>>> import numpy as np
>>> np.set_printoptions(suppress=True, linewidth=140)
>>> feats = np.load("arr.npy")
>>> feats
array([[2., 1., 0., 0.],
       [0., 2., 1., 0.],
       [0., 0., 2., 1.],
       [0., 0., 0., 2.]])
>>> # triangular: eigenvalues sit on the diagonal
>>> np.round(np.linalg.det(feats), 1)
np.float64(16.0)
>>> np.trace(feats)
np.float64(8.0)
>>> feats @ feats
array([[4., 4., 1., 0.],
       [0., 4., 4., 1.],
       [0., 0., 4., 4.],
       [0., 0., 0., 4.]])
>>> [int(np.linalg.matrix_rank(np.linalg.matrix_power(feats, p))) for p in range(1, 5)]
[4, 4, 4, 4]
>>> rng = np.random.default_rng(68)
>>> z = rng.permutation(4)
>>> Y = feats[:, z] * rng.choice([-1, 1], 4)
>>> Y
array([[ 1., -2.,  0.,  0.],
       [ 2., -0.,  1.,  0.],
       [ 0., -0.,  2.,  1.],
       [ 0., -0.,  0.,  2.]])
>>> Uu, _, Vh = np.linalg.svd(feats.T @ Y)
>>> np.round(np.linalg.lstsq(feats, Y)[0], 1) + 0
array([[ 0., -1.,  0.,  0.],
       [ 1.,  0.,  0.,  0.],
       [ 0.,  0.,  1.,  0.],
       [ 0.,  0.,  0.,  1.]])
>>> np.round(Uu @ Vh, 1) + 0
array([[ 0., -1.,  0.,  0.],
       [ 1.,  0.,  0.,  0.],
       [ 0.,  0.,  1.,  0.],
       [ 0.,  0.,  0.,  1.]])
>>> O, Rm = np.linalg.qr(feats)
>>> O.shape, Rm.shape
((4, 4), (4, 4))
>>> O
array([[ 1.,  0.,  0.,  0.],
       [-0.,  1.,  0.,  0.],
       [-0., -0.,  1.,  0.],
       [-0., -0., -0.,  1.]])
>>> Rm
array([[2., 1., 0., 0.],
       [0., 2., 1., 0.],
       [0., 0., 2., 1.],
       [0., 0., 0., 2.]])
>>> O @ Rm
array([[2., 1., 0., 0.],
       [0., 2., 1., 0.],
       [0., 0., 2., 1.],
       [0., 0., 0., 2.]])
>>> vec = np.array([1, 2, 2, 0])
>>> a = np.maximum(feats @ vec, 0)
>>> feats * (a > 1e-9)[:, None]
array([[2., 1., 0., 0.],
       [0., 2., 1., 0.],
       [0., 0., 2., 1.],
       [0., 0., 0., 0.]])
>>> np.round(np.tanh(feats @ vec), 1)
array([1., 1., 1., 0.])
>>> E = (rng.random((3, 3)) < 0.3) + np.eye(3)
>>> E /= E.sum(axis=1, keepdims=True)
>>> E
array([[0.5, 0. , 0.5],
       [0. , 0.5, 0.5],
       [0.5, 0. , 0.5]])
>>> # rows and columns are dependent
>>> hat = np.triu(np.array([[2, 1, 1], [1, 1, 0], [0, 0, 0]]), 1) + np.eye(3)
>>> Y = hat @ E @ np.linalg.inv(hat)
>>> hat @ E - E @ hat
array([[ 0.5,  0. ,  0.5],
       [ 0. ,  0. ,  0. ],
       [ 0. , -0.5, -0.5]])
>>> Y
array([[ 1. , -0.5,  0.5],
       [ 0. ,  0.5,  0.5],
       [ 0.5, -0.5,  0. ]])
